% ipython --no-banner

In [1]: import numpy as np

In [2]: np.set_printoptions(precision=2, suppress=True, linewidth=140, legacy="1.25")

In [3]: arr = np.load("out2.npy")

In [4]: arr
Out[4]: 
array([[-5.72,  3.33,  0.45, -7.48],
       [ 4.37, -2.95, -0.31,  8.49],
       [-0.47,  0.71,  9.07, -4.13],
       [ 1.03,  0.79,  0.61, -9.9 ],
       [ 5.92, -4.82, -1.52, -6.27],
       [-1.36,  1.81, -5.98,  7.69],
       [-0.21,  5.4 ,  6.87,  4.85],
       [-5.68,  2.43, -3.82, -6.87],
       [-4.78, -7.67,  4.28, -0.03],
       [ 0.42,  4.  , -2.38, -8.84],
       [ 9.48, -0.07,  1.15,  2.96],
       [-5.49, -2.8 , -6.78, -4.  ],
       [-9.54, -2.35,  1.68, -0.77],
       [-0.17,  7.67,  6.14, -1.86],
       [ 5.71,  6.53, -4.58,  1.95],
       [ 7.71, -4.94, -1.84, -3.58],
       [-0.31, -5.01, -4.99, -7.07],
       [ 7.43, -3.56, -3.81,  4.19],
       [-5.55, -6.47,  1.42, -5.03],
       [ 0.53,  4.74,  2.46, -8.44],
       [ 4.67,  5.38,  6.93,  1.1 ],
       [-1.11, -0.84,  8.13, -5.65],
       [ 1.93,  8.08, -2.35, -5.05],
       [ 2.88, -9.09,  0.9 ,  2.9 ],
       [ 6.67, -3.87,  5.4 ,  3.37],
       [ 5.67,  1.16,  6.49,  4.94],
       [-3.96, -5.53,  4.95,  5.4 ],
       [-2.17,  3.07, -0.47, -9.26],
       [ 2.39,  7.78, -4.83,  3.23],
       [-4.14,  7.08, -0.09, -5.72],
       [ 2.99,  7.92, -2.98, -4.4 ]])

In [5]: B = np.c_[arr[:, :3] @ np.array([[-2, -5, -2], [4, -1, 1], [5, 2, -3]]), np.array([1, 1, 1, 2, 2, 1, 2, 3, 3, 1, 3, 1, 3, 1, 2, 0, 0, 1, 2, 0, 3, 3, 2, 1, 0, 1, 3, 3, 3, 2, 1])]

In [6]: B
Out[6]: 
array([[ 27.01,  26.17,  13.42,   1.  ],
       [-22.09, -19.52, -10.76,   1.  ],
       [ 49.13,  19.78, -25.56,   1.  ],
       [  4.15,  -4.72,  -3.1 ,   2.  ],
       [-38.72, -27.82, -12.1 ,   2.  ],
       [-19.94,  -6.97,  22.47,   1.  ],
       [ 56.37,   9.39, -14.79,   2.  ],
       [  1.98,  18.33,  25.25,   3.  ],
       [  0.28,  40.13, -10.95,   3.  ],
       [  3.26, -10.86,  10.3 ,   1.  ],
       [-13.49, -45.03, -22.48,   3.  ],
       [-34.12,  16.69,  28.52,   1.  ],
       [ 18.08,  53.41,  11.69,   3.  ],
       [ 61.72,   5.46, -10.41,   1.  ],
       [ -8.2 , -44.24,   8.85,   2.  ],
       [-44.38, -37.29, -14.84,   0.  ],
       [-44.37,  -3.42,  10.58,   0.  ],
       [-48.15, -41.21,  -6.99,   1.  ],
       [ -7.68,  37.06,   0.37,   2.  ],
       [ 30.2 ,  -2.47,  -3.7 ,   0.  ],
       [ 46.83, -14.87, -24.75,   3.  ],
       [ 39.51,  22.65, -23.01,   3.  ],
       [ 16.71, -22.43,  11.27,   2.  ],
       [-37.62,  -3.51, -17.55,   1.  ],
       [ -1.82, -18.68, -33.41,   0.  ],
       [ 25.75, -16.53, -29.65,   1.  ],
       [ 10.55,  35.23, -12.46,   3.  ],
       [ 14.27,   6.84,   8.82,   3.  ],
       [  2.19, -29.39,  17.49,   3.  ],
       [ 36.15,  13.44,  15.63,   2.  ],
       [ 10.8 , -28.83,  10.88,   1.  ]])

In [7]: np.linalg.matrix_rank(B)
Out[7]: 4

In [8]: np.linalg.norm(np.linalg.qr(arr)[0].T @ B, axis=0) ** 2 / ((B ** 2).sum(axis=0) + 1e-12)
Out[8]: array([1.  , 1.  , 1.  , 0.12])

In [9]: np.linalg.matrix_rank(np.c_[arr, B])
Out[9]: 5

In [10]: Ac = (arr - arr.mean(axis=0)) / arr.std(axis=0)

In [11]: np.argwhere(np.abs(Ac) > 2)
Out[11]: array([[12,  0]])

In [12]: c = np.linalg.lstsq(np.delete(Ac, 2, axis=1), Ac[:, 2])[0]

In [13]: np.round(1 - np.var(Ac[:, 2] - np.delete(Ac, 2, axis=1) @ c), 2)
Out[13]: 0.02

In [14]: m1 = np.load("w.npy")

In [15]: m1
Out[15]: 
array([[ 0.17, -0.17, -0.83, -0.5 ],
       [-0.17,  0.97, -0.17, -0.1 ],
       [-0.83, -0.17,  0.17, -0.5 ],
       [-0.5 , -0.1 , -0.5 ,  0.7 ]])

In [16]: # keeps lengths

In [17]: vals, V = np.linalg.eigh(m1)

In [18]: x = np.array([1, 1, 2, -3])

In [19]: np.abs(m1).sum(axis=1).max(), round(float(np.abs(vals).max()), 2)
Out[19]: (1.8, 1.0)

In [20]: round(x @ m1 @ x / (x @ x), 2), np.round(vals[0], 2), round(vals[-1], 2)
Out[20]: (0.89, -1.0, 1.0)

In [21]: np.linalg.eigvalsh(m1[1:, 1:])
Out[21]: array([-0.17,  1.  ,  1.  ])

In [22]: np.round(np.linalg.eigvalsh(m1).min(), 2)
Out[22]: -1.0

In [23]: [round(float(np.linalg.det(m1[:i, :i])), 2) + 0 for i in range(1, 5)]
Out[23]: [0.17, 0.13, -0.7, -1.0]

In [24]: B = np.linalg.inv(m1)

In [25]: np.allclose(B, m1.T)
Out[25]: True

In [26]: (np.abs(B) > 1e-9).astype(int)
Out[26]: 
array([[1, 1, 1, 1],
       [1, 1, 1, 1],
       [1, 1, 1, 1],
       [1, 1, 1, 1]])

In [27]: np.linalg.inv(B)
Out[27]: 
array([[ 0.17, -0.17, -0.83, -0.5 ],
       [-0.17,  0.97, -0.17, -0.1 ],
       [-0.83, -0.17,  0.17, -0.5 ],
       [-0.5 , -0.1 , -0.5 ,  0.7 ]])

In [28]: round(float(np.linalg.cond(m1)), 2)
Out[28]: 1.0

In [29]: np.linalg.det(m1) * B
Out[29]: 
array([[-0.17,  0.17,  0.83,  0.5 ],
       [ 0.17, -0.97,  0.17,  0.1 ],
       [ 0.83,  0.17, -0.17,  0.5 ],
       [ 0.5 ,  0.1 ,  0.5 , -0.7 ]])

In [30]: round(np.linalg.slogdet(m1)[0], 2)
Out[30]: -1.0

In [31]: m1.shape
Out[31]: (4, 4)

In [32]: np.linalg.svd(m1, compute_uv=False)
Out[32]: array([1., 1., 1., 1.])

In [33]: np.diff(m1, axis=0)
Out[33]: 
array([[-0.33,  1.13,  0.67,  0.4 ],
       [-0.67, -1.13,  0.33, -0.4 ],
       [ 0.33,  0.07, -0.67,  1.2 ]])

In [34]: M = np.load("data.npy")

In [35]: M
Out[35]: 
array([[ 0,  2,  3],
       [-2,  0,  0],
       [ 0,  0,  0],
       [ 0,  0,  0],
       [-3,  0,  0],
       [ 0,  2,  0]])

In [36]: # row 3 repeats row 2

In [37]: rng = np.random.default_rng(906673)

In [38]: B = M + rng.integers(-2, 3, (6, 2)) @ rng.integers(-2, 3, (2, 3))

In [39]: B
Out[39]: 
array([[ 0,  0,  1],
       [-4,  0, -6],
       [-1,  6,  3],
       [ 2, -6,  0],
       [-1, -6,  0],
       [-2,  4, -4]])

In [40]: B - M
Out[40]: 
array([[ 0, -2, -2],
       [-2,  0, -6],
       [-1,  6,  3],
       [ 2, -6,  0],
       [ 2, -6,  0],
       [-2,  2, -4]])

In [41]: np.linalg.matrix_rank(B - M, tol=1e-8)
Out[41]: 2

In [42]: np.abs(B - M).sum(axis=1)
Out[42]: array([ 4,  8, 10,  8,  8,  8])

In [43]: X = np.load("x.npy")

In [44]: X
Out[44]: 
array([[ 1,  5,  1,  5],
       [ 2, -2,  2, -2],
       [ 1,  5,  1,  5],
       [ 2, -2,  2, -2]])

In [45]: rk = np.linalg.matrix_rank(X)

In [46]: rk
Out[46]: 2

In [47]: ns = np.linalg.svd(X)[2][rk:].T

In [48]: [int(np.linalg.matrix_rank(X[:i])) for i in range(1, len(X) + 1)]
Out[48]: [1, 2, 2, 2]

In [49]: [int(np.linalg.matrix_rank(np.delete(X, i, axis=0))) for i in range(4)]
Out[49]: [2, 2, 2, 2]

In [50]: ns.shape
Out[50]: (4, 2)

In [51]: np.round(X @ ns, 2) + 0
Out[51]: 
array([[0., 0.],
       [0., 0.],
       [0., 0.],
       [0., 0.]])

In [52]: r0, g = X[3], X[1]

In [53]: r0 @ r0
Out[53]: 16

In [54]: p = (r0 @ g) / (r0 @ r0) * r0

In [55]: g - p
Out[55]: array([0., 0., 0., 0.])

In [56]: np.round(np.linalg.norm(r0 + g) ** 2 + np.linalg.norm(r0 - g) ** 2, 2)
Out[56]: 64.0

In [57]: p
Out[57]: array([ 2., -2.,  2., -2.])

In [58]: np.linalg.matrix_rank(np.outer(r0, g))
Out[58]: 1

In [59]: (g - p) @ r0
Out[59]: 0.0
